% ipython --no-banner

In [1]: import numpy as np

In [2]: np.set_printoptions(precision=2, suppress=True, linewidth=120)

In [3]: tidy = lambda a: np.round(a, 2) + 0

In [4]: data = np.load("test9.npy")

In [5]: print(data)
[[ 1 -2  4 -8]
 [ 1 -1  1 -1]
 [ 1  0  0  0]
 [ 1  1  1  1]]

In [6]: # row 0 is much longer than the rest

In [7]: r0 = np.array([1, 1, 2, 0])

In [8]: B = data + np.outer(r0, np.eye(4)[0])

In [9]: print(np.linalg.matrix_rank(B - data))
1

In [10]: print(B)
[[ 2. -2.  4. -8.]
 [ 2. -1.  1. -1.]
 [ 3.  0.  0.  0.]
 [ 1.  1.  1.  1.]]

In [11]: print(np.linalg.matrix_rank(np.linalg.inv(B) - np.linalg.inv(data), tol=1e-8))
1

In [12]: blk = np.stack([data, 2 * data, data[::-1]])

In [13]: print(blk.shape)
(3, 4, 4)

In [14]: print(np.einsum("bij,cij->bc", blk, blk))
[[ 94 188  -8]
 [188 376 -16]
 [ -8 -16  94]]

In [15]: print(tidy(np.linalg.det(blk)))
[ 12. 192.  12.]

In [16]: O, V = np.linalg.qr(data[:, :1])[0], np.linalg.qr(data[:, 1:])[0]

In [17]: s = np.linalg.svd(O.T @ V, compute_uv=False)

In [18]: print(tidy(s))
[0.87]

In [19]: print((s > 0.9).sum())
0

In [20]: rng = np.random.default_rng(90683)

In [21]: idx = rng.integers(0, 3, 4)

In [22]: W0 = (idx[:, None] == idx) * 5 + np.eye(4)

In [23]: print(W0)
[[6. 0. 5. 5.]
 [0. 6. 0. 0.]
 [5. 0. 6. 5.]
 [5. 0. 5. 6.]]

In [24]: # 2 blocks once reordered

In [25]: Lm = np.linalg.cholesky(W0)

In [26]: print(tidy(Lm @ Lm.T))
[[6. 0. 5. 5.]
 [0. 6. 0. 0.]
 [5. 0. 6. 5.]
 [5. 0. 5. 6.]]

In [27]: print(tidy(Lm))
[[2.45 0.   0.   0.  ]
 [0.   2.45 0.   0.  ]
 [2.04 0.   1.35 0.  ]
 [2.04 0.   0.62 1.21]]

In [28]: print(tidy(np.prod(np.diag(Lm)) ** 2), tidy(np.linalg.det(W0)))
96.0 96.0

In [29]: print(tidy(np.diag(Lm) ** 2))
[6.   6.   1.83 1.45]

In [30]: vec = np.array([-1, 6, -6, 7])

In [31]: rhs = W0 @ vec

In [32]: print(rhs)
[-1. 36. -6.  7.]

In [33]: print(tidy(np.linalg.solve(W0, rhs + W0[:, 3])))
[-1.  6. -6.  8.]

In [34]: evals, V = np.linalg.eig(W0)

In [35]: print(evals)
[ 1. 16.  1.  6.]

In [36]: print(np.prod(evals))
96.0

In [37]: print(tidy(np.sort(np.linalg.eigvals(W0 @ W0))))
[  1.   1.  36. 256.]

In [38]: A = np.load("out12.npy")

In [39]: print(A)
[[ 10  -2  -3]
 [  9   0   2]
 [  0   0   0]
 [  0   0   0]
 [  0   0   0]
 [  7   9  -9]
 [  0   0   0]
 [  7   9  -9]
 [  1  -2  -5]
 [  0   0   0]
 [  0   0   0]
 [ 16   9  -7]
 [  8   7 -14]
 [  8   7 -14]
 [  7   9  -9]
 [  0   0   0]
 [  7   9  -9]]

In [40]: # rows 2 and 3 are equal

In [41]: idx = A[:, 1] > np.median(A[:, 1])

In [42]: r0 = A[idx].mean(axis=0) - A[~idx].mean(axis=0)

In [43]: print(tidy(r0))
[ 6.57  8.83 -9.54]

In [44]: print(((A - A.mean(axis=0)) @ r0 > 0).astype(int))
[0 0 0 0 0 1 0 1 0 0 0 1 1 1 1 0 1]

In [45]: print((((A - A.mean(axis=0)) @ r0 > 0) == idx).mean())
1.0

In [46]: B = np.c_[A[:, :1] @ np.array([[0]]), np.array([3, 1, 1, 0, -1, 0, 1, -3, 1, 2, 0, -2, -3, 1, -1, -2, 2])]

In [47]: print(B)
[[ 0  3]
 [ 0  1]
 [ 0  1]
 [ 0  0]
 [ 0 -1]
 [ 0  0]
 [ 0  1]
 [ 0 -3]
 [ 0  1]
 [ 0  2]
 [ 0  0]
 [ 0 -2]
 [ 0 -3]
 [ 0  1]
 [ 0 -1]
 [ 0 -2]
 [ 0  2]]

In [48]: print(tidy(np.linalg.lstsq(A, B[:, 0])[0]))
[0. 0. 0.]

In [49]: print(np.linalg.matrix_rank(B))
1

In [50]: mat = np.loadtxt("x.csv", delimiter=",")

In [51]: print(mat)
[[  0.   8.   0.   0.   2.   0.]
 [  8. -12.   4.   2.  -3.   1.]
 [ -8. -12.  -4.  -2.  -3.  -1.]
 [  0.   4.   0.   0.   8.   0.]
 [  4.  -6.   2.   8. -12.   4.]
 [ -4.  -6.  -2.  -8. -12.  -4.]]

In [52]: print(tidy(mat @ np.linalg.pinv(mat) @ mat))
[[  0.   8.   0.   0.   2.   0.]
 [  8. -12.   4.   2.  -3.   1.]
 [ -8. -12.  -4.  -2.  -3.  -1.]
 [  0.   4.   0.   0.   8.   0.]
 [  4.  -6.   2.   8. -12.   4.]
 [ -4.  -6.  -2.  -8. -12.  -4.]]

In [53]: C2 = mat.T @ mat

In [54]: print(np.trace(C2), (mat ** 2).sum())
1184.0 1184.0

In [55]: print(tidy(np.linalg.eigvalsh(C2)[::-1]))
[673.05 305.93 140.95  64.07   0.     0.  ]

In [56]: print(tidy(np.linalg.svd(mat, compute_uv=False) ** 2))
[673.05 305.93 140.95  64.07   0.     0.  ]

In [57]: r0 = np.array([6, 5, 4])

In [58]: print(np.polyval(r0, mat[3]))
[  4. 120.   4.   4. 428.   4.]

In [59]: print(np.convolve(mat[3], r0))
[ 0. 24. 20. 16. 48. 40. 32.  0.]

In [60]: E = np.loadtxt("data.csv", delimiter=",")

In [61]: print(E)
[[0. 0. 1. 1.]
 [0. 0. 0. 0.]
 [1. 0. 0. 0.]
 [1. 0. 0. 0.]]

In [62]: # column 3 repeats column 2

In [63]: proj = np.triu(np.array([[1, -3, -2, -1], [3, 1, -1, 3], [-3, -2, 2, 3], [1, 2, 1, -1]]), 1) + np.eye(4)

In [64]: B = proj @ E @ np.linalg.inv(proj)

In [65]: print(tidy(np.poly(B)))
[ 1.  0. -2.  0.  0.]

In [66]: print(tidy(np.linalg.det(B)))
0.0

In [67]: print(B)
[[ -3.  -9. -14.  67.]
 [  2.   6.  10. -46.]
 [  4.  12.  20. -92.]
 [  1.   3.   5. -23.]]

In [68]: print(proj @ E - E @ proj)
[[-3.  0.  0. -3.]
 [ 2.  0.  0.  0.]
 [ 3.  3.  2.  1.]
 [ 0.  3.  2.  1.]]

In [69]: print(np.trace(B), np.trace(E))
0.0 0.0

In [70]: print(np.linalg.matrix_rank(B))
2

In [71]: B = np.array([[2, 3], [2, 3], [0, 0]])

In [72]: X = np.tile(B, (2, 3))

In [73]: print(X)
[[2 3 2 3 2 3]
 [2 3 2 3 2 3]
 [0 0 0 0 0 0]
 [2 3 2 3 2 3]
 [2 3 2 3 2 3]
 [0 0 0 0 0 0]]

In [74]: Uu, s, VT = np.linalg.svd(X)

In [75]: V = VT[:(s > 1e-8).sum()]

In [76]: vec = X[3] + 2 * X[0] + rng.integers(2) * np.eye(6)[4]

In [77]: print(vec)
[6. 9. 6. 9. 7. 9.]

In [78]: print(tidy(np.linalg.norm(vec - V.T @ V @ vec)))
0.95

In [79]: print(tidy(V.T @ V))
[[0.1  0.15 0.1  0.15 0.1  0.15]
 [0.15 0.23 0.15 0.23 0.15 0.23]
 [0.1  0.15 0.1  0.15 0.1  0.15]
 [0.15 0.23 0.15 0.23 0.15 0.23]
 [0.1  0.15 0.1  0.15 0.1  0.15]
 [0.15 0.23 0.15 0.23 0.15 0.23]]

In [80]: print(np.allclose(V.T @ V @ vec, vec))
False

In [81]: print(tidy(np.diag(V.T @ V)))
[0.1  0.23 0.1  0.23 0.1  0.23]

In [82]: print(np.linalg.matrix_rank(np.vstack([X, vec])))
2

In [83]: vec = np.array([-1, 2, 2, -2, -1, 0])

In [84]: print((X * vec).sum(axis=1))
[0 0 0 0 0 0]

In [85]: print(np.linalg.norm(X @ vec) <= np.linalg.norm(X, 2) * np.linalg.norm(vec) + 1e-9)
True

In [86]: print(X @ (2 * vec))
[0 0 0 0 0 0]

In [87]: print(X * vec)
[[-2  6  4 -6 -2  0]
 [-2  6  4 -6 -2  0]
 [ 0  0  0  0  0  0]
 [-2  6  4 -6 -2  0]
 [-2  6  4 -6 -2  0]
 [ 0  0  0  0  0  0]]

In [88]: print(np.einsum("ij,j->i", X, vec))
[0 0 0 0 0 0]

In [89]: print(X @ np.eye(6)[0])
[2. 2. 0. 2. 2. 0.]

In [90]: print(np.sign((X @ vec).round(6)))
[0 0 0 0 0 0]

In [91]: K = np.loadtxt("block5.csv", delimiter=",")

In [92]: print(K)
[[ -0.8  -0.6   0.1]
 [ -0.4  -1.1   0.4]
 [  0.1  -0.7  -0.8]
 [ 12.   -6.  -20. ]
 [  0.1   3.2  -1.4]
 [  1.5   0.4  -0.9]
 [ -0.4  -0.5  -0.6]
 [  0.8   1.   -1.1]
 [  1.2   0.8   0.1]
 [  0.4   1.3   0.1]
 [  1.4   0.9  -0.7]
 [ -1.   -0.9  -1.5]
 [ -0.1  -0.7   0.8]]

In [93]: vec = np.array([1, 2, 0])

In [94]: rhs = K @ vec

In [95]: print(tidy(np.linalg.pinv(K) @ K))
[[1. 0. 0.]
 [0. 1. 0.]
 [0. 0. 1.]]

In [96]: print(tidy(np.linalg.lstsq(K, rhs)[0]))
[1. 2. 0.]

In [97]: rhs = rhs + 0.02 * rng.normal(size=13)

In [98]: print(tidy(rhs))
[-2.   -2.59 -1.31  0.01  6.5   2.33 -1.41  2.85  2.79  3.01  3.21 -2.79 -1.49]

In [99]: c, *_ = np.linalg.lstsq(K, rhs)

In [100]: print(tidy(c))
[1. 2. 0.]

In [101]: print(tidy(np.linalg.norm(rhs - K @ c)))
0.06

In [102]: print([round(float(np.linalg.norm(np.linalg.solve(K.T @ K + lam * np.eye(3), K.T @ rhs))), 2) for lam in (0, 1, 10, 100)])
[2.24, 2.13, 1.52, 0.4]

In [103]: print(c.round())
[ 1.  2. -0.]

In [104]: proj = K @ np.linalg.solve(K.T @ K, K.T)

In [105]: print(np.allclose(proj @ proj, proj))
True

In [106]: print(tidy(np.trace(proj)))
3.0

In [107]: print(tidy(proj @ K[:, 2]))
[  0.1   0.4  -0.8 -20.   -1.4  -0.9  -0.6  -1.1   0.1   0.1  -0.7  -1.5   0.8]

In [108]: Z = K[[6, 2]].astype(float)

In [109]: for _ in range(5):
     ...:     idx = np.linalg.norm(K[:, None] - Z, axis=-1).argmin(axis=1)
     ...:     Z = np.array([K[idx == j].mean(axis=0) for j in range(2)])
     ...: 

In [110]: print(idx)
[0 0 0 1 0 0 0 0 0 0 0 0 0]

In [111]: print(np.bincount(idx))
[12  1]

In [112]: print(tidy(Z))
[[  0.23   0.26  -0.46]
 [ 12.    -6.   -20.  ]]

In [113]: print(np.abs(Z[1] - Z[0]).argmax())
2

In [114]: J = np.load("dump.npy")

In [115]: print(J)
[[ 1 -2]
 [ 0  0]]

In [116]: Uu, s, VT = np.linalg.svd(J)

In [117]: V = VT[:(s > 1e-8).sum()]

In [118]: vec = J[1] + 4 * J[0] + rng.integers(2) * np.eye(2)[1]

In [119]: print(vec)
[ 4. -7.]

In [120]: print(np.allclose(V.T @ V @ vec, vec))
False

In [121]: print(np.linalg.matrix_rank(np.vstack([J, vec])))
2

In [122]: print(np.allclose(J, J.T))
False

In [123]: print(np.linalg.matrix_power(J, 3))
[[ 1 -2]
 [ 0  0]]

In [124]: print(tidy(np.linalg.det(J)))
0.0

In [125]: print(np.allclose(J @ J.T, J.T @ J))
False

In [126]: proj = np.triu(np.array([[-3, -1], [2, 3]]), 1) + np.eye(2)

In [127]: B = proj @ J @ np.linalg.inv(proj)

In [128]: print(B)
[[ 1. -1.]
 [ 0.  0.]]
